In [1]: import numpy as np

In [2]: np.set_printoptions(precision=2, suppress=True, linewidth=140)

In [3]: X = np.array([[5, 1, 1, 1],
   ...:     [0, 1, -3, -1],
   ...:     [0, 0, 0, 0],
   ...:     [0, 0, 0, 0],
   ...:     [3, 0, 0, 3],
   ...:     [4, 0, 2, 6],
   ...:     [0, 1, -3, -1],
   ...:     [0, 1, -3, -1],
   ...:     [0, 1, -3, -1],
   ...:     [2, 1, 1, -2],
   ...:     [0, 0, 0, 0],
   ...:     [0, 0, 0, 0]])

In [4]: hat = X @ np.linalg.solve(X.T @ X, X.T)

In [5]: np.linalg.matrix_rank(np.eye(12) - hat)
Out[5]: np.int64(8)

In [6]: np.round(np.linalg.eigvalsh(hat), 2) + 0
Out[6]: array([0., 0., 0., 0., 0., 0., 0., 0., 1., 1., 1., 1.])

In [7]: W = np.array([[-2, 6, 2, -7, -2],
   ...:     [-5, 5, -6, -4, -7],
   ...:     [-9, -7, 3, -1, -4],
   ...:     [-8, 0, 9, -8, -8]])

In [8]: coef = np.array([3, 1, 2, 0, 0])

In [9]: hid = np.maximum(X @ W + coef, 0)

In [10]: hid
Out[10]: 
array([[ 0, 29, 18,  0,  0],
       [33, 27,  0,  7, 13],
       [ 3,  1,  2,  0,  0],
       [ 3,  1,  2,  0,  0],
       [ 0, 19, 35,  0,  0],
       [ 0, 11, 70,  0,  0],
       [33, 27,  0,  7, 13],
       [33, 27,  0,  7, 13],
       [33, 27,  0,  7, 13],
       [ 1, 11,  0,  0,  1],
       [ 3,  1,  2,  0,  0],
       [ 3,  1,  2,  0,  0]])

In [11]: cent = np.array([[1, 2, -2], [-2, 1, 0], [0, 0, 0], [0, 2, 1], [-2, -2, -1]])

In [12]: hid @ cent
Out[12]: 
array([[-58,  29,   0],
       [-47,  81, -72],
       [  1,   7,  -6],
       [  1,   7,  -6],
       [-38,  19,   0],
       [-22,  11,   0],
       [-47,  81, -72],
       [-47,  81, -72],
       [-47,  81, -72],
       [-23,  11,  -3],
       [  1,   7,  -6],
       [  1,   7,  -6]])

In [13]: gram = np.cov(X, rowvar=False)

In [14]: gram.shape
Out[14]: (4, 4)

In [15]: gram.round(2) + 0
Out[15]: 
array([[ 3.42,  0.  ,  2.21,  2.67],
       [ 0.  ,  0.27, -0.55, -0.64],
       [ 2.21, -0.55,  3.33,  2.33],
       [ 2.67, -0.64,  2.33,  4.79]])

In [16]: np.argwhere(np.triu(np.abs(np.corrcoef(X.T)) > 0.8, 1))
Out[16]: array([], shape=(0, 2), dtype=int64)

In [17]: np.argsort(-X.std(axis=0).round(6), kind="stable")
Out[17]: array([3, 0, 2, 1])

In [18]: X.std(axis=0)
Out[18]: array([1.77, 0.5 , 1.75, 2.09])

In [19]: np.linalg.eigvalsh(gram)[::-1]
Out[19]: array([8.81, 1.68, 1.3 , 0.03])

In [20]: np.polyfit(X[:, 2], X[:, 1], 1)
Out[20]: array([-0.16,  0.39])

In [21]: np.median(X, axis=0)
Out[21]: array([0. , 0.5, 0. , 0. ])

In [22]: Xc = X - X.mean(axis=0)

In [23]: evecs = np.linalg.svd(Xc)[2][:3]

In [24]: out = Xc - Xc @ evecs.T @ evecs

In [25]: np.diag(evecs.T @ evecs)
Out[25]: array([0.92, 0.15, 0.95, 0.97])

In [26]: np.linalg.norm(out, axis=1).round(6).argmax()
Out[26]: np.int64(4)

In [27]: np.round(np.linalg.norm(out) / np.linalg.norm(Xc), 2)
Out[27]: np.float64(0.05)

In [28]: np.round(np.cov(Xc @ evecs.T, rowvar=False), 2) + 0
Out[28]: 
array([[8.81, 0.  , 0.  ],
       [0.  , 1.68, 0.  ],
       [0.  , 0.  , 1.3 ]])

In [29]: q, r_ = np.linalg.qr(X)

In [30]: r_
Out[30]: 
array([[-7.35, -0.95, -2.04, -4.63],
       [ 0.  , -2.26,  5.29,  4.17],
       [ 0.  ,  0.  , -3.13,  2.72],
       [ 0.  ,  0.  ,  0.  , -2.8 ]])

In [31]: np.allclose(r_.T @ r_, X.T @ X)
Out[31]: True

In [32]: rng = np.random.default_rng(938)

In [33]: theta = rng.uniform(0, 2 * np.pi, 16)

In [34]: q, _ = np.linalg.qr(np.array([[1.3, 2.0], [-1.6, 0.7], [-0.6, 0.3]]))

In [35]: mat = 3 * np.c_[np.cos(theta), np.sin(theta)] @ q.T

In [36]: mat
Out[36]: 
array([[ 1.52,  2.4 ,  0.95],
       [-2.71, -1.19, -0.5 ],
       [ 0.21,  2.79,  1.08],
       [ 2.66,  1.28,  0.53],
       [-2.89,  0.78,  0.26],
       [-0.93,  2.67,  1.02],
       [-0.21,  2.79,  1.08],
       [-2.96,  0.44,  0.13],
       [-0.83, -2.68, -1.05],
       [-2.98,  0.37,  0.1 ],
       [ 2.96, -0.46, -0.13],
       [ 2.47, -1.6 , -0.58],
       [ 2.03,  2.05,  0.82],
       [-1.48, -2.42, -0.96],
       [ 1.49, -2.43, -0.92],
       [-0.85, -2.68, -1.05]])

In [37]: # null space of dimension 1

In [38]: np.unique(mat.round(6), axis=0).shape
Out[38]: (16, 3)

In [39]: np.allclose(mat[:-1].T @ np.linalg.lstsq(mat[:-1].T, mat[-1])[0], mat[-1])
Out[39]: True

In [40]: np.linalg.lstsq(mat[:-1].T, mat[-1])[2]
Out[40]: np.int32(2)

In [41]: U, sig, Vh = np.linalg.svd(mat)

In [42]: sig.round(2) + 0
Out[42]: array([8.95, 7.99, 0.  ])

In [43]: out = U[:, :2] @ np.diag(sig[:2]) @ Vh[:2]

In [44]: np.linalg.matrix_rank(mat, rtol=0.05)
Out[44]: np.int64(2)

In [45]: np.linalg.matrix_rank(out)
Out[45]: np.int64(2)

In [46]: np.round(np.linalg.norm(mat - out, 2), 2), round(float(sig[2]), 2)
Out[46]: (np.float64(0.0), 0.0)

In [47]: cent = mat[[11, 14]].astype(float)

In [48]: for _ in range(7):
    ...:     z = np.linalg.norm(mat[:, None] - cent, axis=-1).argmin(axis=1)
    ...:     cent = np.array([mat[z == j].mean(axis=0) for j in range(2)])
    ...: 

In [49]: z
Out[49]: array([0, 1, 0, 0, 1, 0, 0, 1, 1, 1, 0, 0, 0, 1, 1, 1])

In [50]: np.abs(cent[1] - cent[0]).argmax()
Out[50]: np.int64(0)

In [51]: np.bincount(z)
Out[51]: array([8, 8])

In [52]: cent
Out[52]: 
array([[ 1.34,  1.49,  0.6 ],
       [-1.65, -1.23, -0.5 ]])

In [53]: sig = 10 * 0.7 ** np.arange(4)

In [54]: feats = rng.normal(size=(30, 4)) * rng.permutation(sig)

In [55]: feats
Out[55]: 
array([[ -3.41,   1.39,   0.28,  -6.46],
       [ -8.22,   3.09,  -2.89,  -6.78],
       [  0.01,   2.76,  -2.34,   5.73],
       [  6.27,  -0.92,   4.3 ,  -6.89],
       [ -3.34,   4.05, -10.72,   1.25],
       [ -2.93,  -2.56,  -1.09,  -6.19],
       [  2.94,  -1.72,  -8.23,  -9.82],
       [  0.77,   4.99,  -1.07, -17.73],
       [ -0.59,   6.1 ,   0.48,   5.42],
       [  1.27,   2.67,  -6.49,  12.76],
       [  1.67,  10.22,  -3.05,   3.92],
       [  4.89,   4.93,  -1.78,  -0.42],
       [ -3.05,  -0.81,  -4.8 ,   0.48],
       [ -3.73,  -9.34,   1.07,   0.16],
       [ -2.91,  15.46, -11.83,  -1.2 ],
       [ -2.23,   9.58,  -0.47,   4.32],
       [ -1.5 ,  -4.7 ,  -1.87,   3.56],
       [ -0.5 ,   1.01,  -0.76,  -1.37],
       [ -2.56,  -6.7 ,   2.99,   0.7 ],
       [  2.48,  -1.8 ,  -2.66, -10.73],
       [  1.73,  -9.12,   2.78,   2.72],
       [  3.19,   3.27,   6.06,  -5.91],
       [  0.52,  16.47,  -1.15,  -1.25],
       [ -0.16, -19.11,  -4.4 ,  12.75],
       [  3.62,  -9.96,   3.  ,   1.81],
       [  1.19,   0.99,  -5.66,   4.54],
       [  4.49, -12.57,  -0.75,  -2.28],
       [  1.39, -12.85,  -1.22,  -5.12],
       [  1.27, -10.97,  -1.86,   3.5 ],
       [ -3.14,  12.44,  13.69,   3.59]])

In [56]: out = np.c_[feats[:, :3] @ np.array([[2, 2, 1], [2, 0, 0], [2, 2, 2]]), np.array([3, 0, -2, 1, 0, 0, 3, 0, 0, -3, -2, -3, 1, 1, 2, -1, -3, -3, 0, -3, 0, 2, 2, 0, -1, -3, 3, 2, 1, 1])]

In [57]: out
Out[57]: 
array([[ -3.49,  -6.28,  -2.86,   3.  ],
       [-16.05, -22.22, -14.  ,   0.  ],
       [  0.87,  -4.66,  -4.67,  -2.  ],
       [ 19.3 ,  21.15,  14.88,   1.  ],
       [-20.02, -28.13, -24.79,   0.  ],
       [-13.17,  -8.04,  -5.11,   0.  ],
       [-14.04, -10.6 , -13.53,   3.  ],
       [  9.37,  -0.61,  -1.38,   0.  ],
       [ 11.98,  -0.22,   0.37,   0.  ],
       [ -5.1 , -10.44, -11.71,  -3.  ],
       [ 17.68,  -2.75,  -4.42,  -2.  ],
       [ 16.1 ,   6.23,   1.34,  -3.  ],
       [-17.31, -15.68, -12.64,   1.  ],
       [-23.99,  -5.31,  -1.59,   1.  ],
       [  1.44, -29.48, -26.57,   2.  ],
       [ 13.75,  -5.4 ,  -3.17,  -1.  ],
       [-16.12,  -6.73,  -5.23,  -3.  ],
       [ -0.51,  -2.54,  -2.03,  -3.  ],
       [-12.53,   0.87,   3.42,   0.  ],
       [ -3.97,  -0.36,  -2.84,  -3.  ],
       [ -9.22,   9.02,   7.29,   0.  ],
       [ 25.04,  18.5 ,  15.31,   2.  ],
       [ 31.67,  -1.26,  -1.78,   2.  ],
       [-47.32,  -9.11,  -8.95,   0.  ],
       [ -6.68,  13.23,   9.62,  -1.  ],
       [ -6.98,  -8.95, -10.14,  -3.  ],
       [-17.64,   7.49,   3.  ,   3.  ],
       [-25.35,   0.34,  -1.04,   2.  ],
       [-23.11,  -1.16,  -2.44,   1.  ],
       [ 45.99,  21.11,  24.25,   1.  ]])

In [58]: np.linalg.norm(np.linalg.qr(feats)[0].T @ out, axis=0) ** 2 / ((out ** 2).sum(axis=0) + 1e-12)
Out[58]: array([1.  , 1.  , 1.  , 0.17])

In [59]: np.round(np.linalg.norm(out - feats @ np.linalg.lstsq(feats, out)[0], axis=0), 2) + 0
Out[59]: array([0.  , 0.  , 0.  , 9.65])

In [60]: cent = feats[[18, 9]].astype(float)

In [61]: for _ in range(5):
    ...:     z = np.linalg.norm(feats[:, None] - cent, axis=-1).argmin(axis=1)
    ...:     cent = np.array([feats[z == j].mean(axis=0) for j in range(2)])
    ...: 

In [62]: z
Out[62]: array([0, 0, 1, 0, 1, 0, 0, 0, 1, 1, 1, 1, 0, 0, 1, 1, 0, 0, 0, 0, 0, 0, 1, 0, 0, 1, 0, 0, 0, 1])

In [63]: np.bincount(z)
Out[63]: array([19, 11])

In [64]: cent
Out[64]: 
array([[ 0.11, -4.7 , -0.58, -2.82],
       [-0.24,  7.79, -2.67,  3.51]])

In [65]: cent[1] - cent[0]
Out[65]: array([-0.35, 12.49, -2.08,  6.34])

In [66]: Xc = (feats - feats.mean(axis=0)) / feats.std(axis=0)

In [67]: Xc.std(axis=0)
Out[67]: array([1., 1., 1., 1.])

In [68]: np.argwhere(np.abs(Xc) > 2)
Out[68]: 
array([[ 1,  0],
       [ 3,  0],
       [ 7,  3],
       [ 9,  3],
       [14,  2],
       [23,  1],
       [23,  3],
       [29,  2]])

In [69]: coef = np.linalg.lstsq(np.delete(Xc, 3, axis=1), Xc[:, 3])[0]

In [70]: np.abs(coef).argmax()
Out[70]: np.int64(1)

In [71]: round(1 - np.var(Xc[:, 3] - np.delete(Xc, 3, axis=1) @ coef), 2)
Out[71]: np.float64(0.02)

In [72]: feats @ feats
ValueError: matmul: Input operand 1 has a mismatch in its core dimension 0, with gufunc signature (n?,k),(k,m?)->(n?,m?) (size 30 is different from 4)


In [73]: gram = feats.T @ feats

In [74]: np.linalg.eigvalsh(gram)[::-1]
Out[74]: array([2204.26, 1248.58,  751.36,  266.67])

In [75]: np.allclose(gram, gram.T)
Out[75]: True

In [76]: (feats @ feats.T).shape
Out[76]: (30, 30)

In [77]: z = rng.permutation(4)

In [78]: out = feats[:, z] * rng.choice([-1, 1], 4)

In [79]: out
Out[79]: 
array([[ -1.39,   6.46,  -0.28,   3.41],
       [ -3.09,   6.78,   2.89,   8.22],
       [ -2.76,  -5.73,   2.34,  -0.01],
       [  0.92,   6.89,  -4.3 ,  -6.27],
       [ -4.05,  -1.25,  10.72,   3.34],
       [  2.56,   6.19,   1.09,   2.93],
       [  1.72,   9.82,   8.23,  -2.94],
       [ -4.99,  17.73,   1.07,  -0.77],
       [ -6.1 ,  -5.42,  -0.48,   0.59],
       [ -2.67, -12.76,   6.49,  -1.27],
       [-10.22,  -3.92,   3.05,  -1.67],
       [ -4.93,   0.42,   1.78,  -4.89],
       [  0.81,  -0.48,   4.8 ,   3.05],
       [  9.34,  -0.16,  -1.07,   3.73],
       [-15.46,   1.2 ,  11.83,   2.91],
       [ -9.58,  -4.32,   0.47,   2.23],
       [  4.7 ,  -3.56,   1.87,   1.5 ],
       [ -1.01,   1.37,   0.76,   0.5 ],
       [  6.7 ,  -0.7 ,  -2.99,   2.56],
       [  1.8 ,  10.73,   2.66,  -2.48],
       [  9.12,  -2.72,  -2.78,  -1.73],
       [ -3.27,   5.91,  -6.06,  -3.19],
       [-16.47,   1.25,   1.15,  -0.52],
       [ 19.11, -12.75,   4.4 ,   0.16],
       [  9.96,  -1.81,  -3.  ,  -3.62],
       [ -0.99,  -4.54,   5.66,  -1.19],
       [ 12.57,   2.28,   0.75,  -4.49],
       [ 12.85,   5.12,   1.22,  -1.39],
       [ 10.97,  -3.5 ,   1.86,  -1.27],
       [-12.44,  -3.59, -13.69,   3.14]])

In [80]: U, _, Vh = np.linalg.svd(feats.T @ out)

In [81]: np.round(U @ Vh, 2) + 0
Out[81]: 
array([[ 0.,  0.,  0., -1.],
       [-1.,  0.,  0.,  0.],
       [ 0.,  0., -1.,  0.],
       [ 0., -1.,  0.,  0.]])

In [82]: z
Out[82]: array([1, 3, 2, 0])

In [83]: np.round(np.linalg.lstsq(feats, out)[0], 2) + 0
Out[83]: 
array([[ 0.,  0.,  0., -1.],
       [-1.,  0.,  0.,  0.],
       [ 0.,  0., -1.,  0.],
       [ 0., -1.,  0.,  0.]])
